In [1]: import numpy as np

In [2]: import numpy.linalg as la

In [3]: np.set_printoptions(precision=4, suppress=True, linewidth=120)

In [4]: A = np.loadtxt("run9.csv", delimiter=",")

In [5]: A
Out[5]: 
array([[0.0833, 0.1944, 0.0833, 0.25  , 0.2222, 0.1667],
       [0.1064, 0.2128, 0.1702, 0.1702, 0.1702, 0.1702],
       [0.1481, 0.1852, 0.2963, 0.037 , 0.2593, 0.0741],
       [0.2727, 0.1212, 0.2424, 0.2121, 0.0303, 0.1212],
       [0.2647, 0.0588, 0.1765, 0.2059, 0.2941, 0.    ],
       [0.2593, 0.0741, 0.2593, 0.037 , 0.2222, 0.1481]])

In [6]: rng = np.random.default_rng(13518)

In [7]: z = rng.permutation(6)

In [8]: M2 = A[:, z] * rng.choice([-1, 1], 6)

In [9]: M2
Out[9]: 
array([[-0.25  , -0.0833,  0.2222, -0.1944, -0.1667,  0.0833],
       [-0.1702, -0.1702,  0.1702, -0.2128, -0.1702,  0.1064],
       [-0.037 , -0.2963,  0.2593, -0.1852, -0.0741,  0.1481],
       [-0.2121, -0.2424,  0.0303, -0.1212, -0.1212,  0.2727],
       [-0.2059, -0.1765,  0.2941, -0.0588, -0.    ,  0.2647],
       [-0.037 , -0.2593,  0.2222, -0.0741, -0.1481,  0.2593]])

In [10]: Uu, _, vt = la.svd(A.T @ M2)

In [11]: z
Out[11]: array([3, 2, 4, 1, 5, 0])

In [12]: np.round(Uu @ vt, 4) + 0
Out[12]: 
array([[ 0.,  0.,  0.,  0.,  0.,  1.],
       [ 0.,  0.,  0., -1.,  0.,  0.],
       [ 0., -1.,  0.,  0.,  0.,  0.],
       [-1.,  0.,  0.,  0.,  0.,  0.],
       [ 0.,  0.,  1.,  0.,  0.,  0.],
       [ 0.,  0.,  0.,  0., -1.,  0.]])

In [13]: A.sum(axis=1)
Out[13]: array([1., 1., 1., 1., 1., 1.])

In [14]: la.matrix_power(A, 100)
Out[14]: 
array([[0.1856, 0.1429, 0.2016, 0.1582, 0.2068, 0.1049],
       [0.1856, 0.1429, 0.2016, 0.1582, 0.2068, 0.1049],
       [0.1856, 0.1429, 0.2016, 0.1582, 0.2068, 0.1049],
       [0.1856, 0.1429, 0.2016, 0.1582, 0.2068, 0.1049],
       [0.1856, 0.1429, 0.2016, 0.1582, 0.2068, 0.1049],
       [0.1856, 0.1429, 0.2016, 0.1582, 0.2068, 0.1049]])

In [15]: pr = np.eye(6)[5]

In [16]: for _ in range(4):
    ...:     pr = pr @ A
    ...:     print(pr.round(4))
    ...: 
[0.2593 0.0741 0.2593 0.037  0.2222 0.1481]
[0.1752 0.1427 0.1976 0.1461 0.2368 0.1015]
[0.1879 0.1402 0.201  0.1589 0.2111 0.1009]
[0.1857 0.1427 0.201  0.1592 0.207  0.1043]

In [17]: Uu, sigma, vt = la.svd(A)

In [18]: print(sigma)
[1.0214 0.2854 0.2349 0.2147 0.1028 0.0047]

In [19]: M2 = Uu[:, :5] @ np.diag(sigma[:5]) @ vt[:5]

In [20]: round(float(la.norm(A - M2, 2)), 4), np.round(sigma[5], 4)
Out[20]: (0.0047, np.float64(0.0047))

In [21]: round(float(la.norm(A - M2) / la.norm(A)), 4)
Out[21]: 0.0042

In [22]: la.matrix_rank(A, rtol=0.05)
Out[22]: np.int64(5)

In [23]: la.matrix_rank(M2)
Out[23]: np.int64(5)

In [24]: vec = np.array([2, 9, 1, 2, 3, 1])

In [25]: h1 = np.maximum(A @ vec, 0)

In [26]: np.maximum(A @ vec, 0) - np.maximum(-A @ vec, 0)
Out[26]: array([3.3333, 3.3191, 3.1852, 2.5152, 2.5294, 2.3333])

In [27]: np.flatnonzero(h1 > 1e-9)
Out[27]: array([0, 1, 2, 3, 4, 5])

In [28]: np.tanh(A @ vec)
Out[28]: array([0.9975, 0.9974, 0.9966, 0.987 , 0.9874, 0.9814])

In [29]: blk = np.stack([A, 4 * A, A[::-1]])

In [30]: print(la.norm(blk, axis=(1, 2)))
[1.112  4.4481 1.112 ]

In [31]: arr = np.load("x.npy")

In [32]: arr
Out[32]: 
array([[ 2., -3.,  0.,  0.],
       [-3.,  8., -3.,  0.],
       [ 0., -3.,  3., -3.],
       [ 0.,  0., -3.,  0.]])

In [33]: # equal to its transpose

In [34]: w, vecs = la.eigh(arr)

In [35]: vec = np.array([-3, -5, 4, 3])

In [36]: vecs * np.maximum(w, 0) @ vecs.T
Out[36]: 
array([[ 2.0507, -2.9289,  0.191 ,  0.2601],
       [-2.9289,  8.0996, -2.7325,  0.3644],
       [ 0.191 , -2.7325,  3.7188, -2.021 ],
       [ 0.2601,  0.3644, -2.021 ,  1.3335]])

In [37]: np.abs(arr).sum(axis=1).max(), round(float(np.abs(w).max()), 4)
Out[37]: (np.float64(14.0), 10.436)

In [38]: (np.sign(vecs[:, -1].round(6)) == np.sign(vecs[0, -1].round(6))).astype(int)
Out[38]: array([1, 0, 1, 0])

In [39]: round(vec @ arr @ vec / (vec @ vec), 4), round(w[0], 4), round(float(w[-1]), 4)
Out[39]: (np.float64(3.7966), np.float64(-2.2026), 10.436)

In [40]: print(vec @ arr @ vec)
224.0
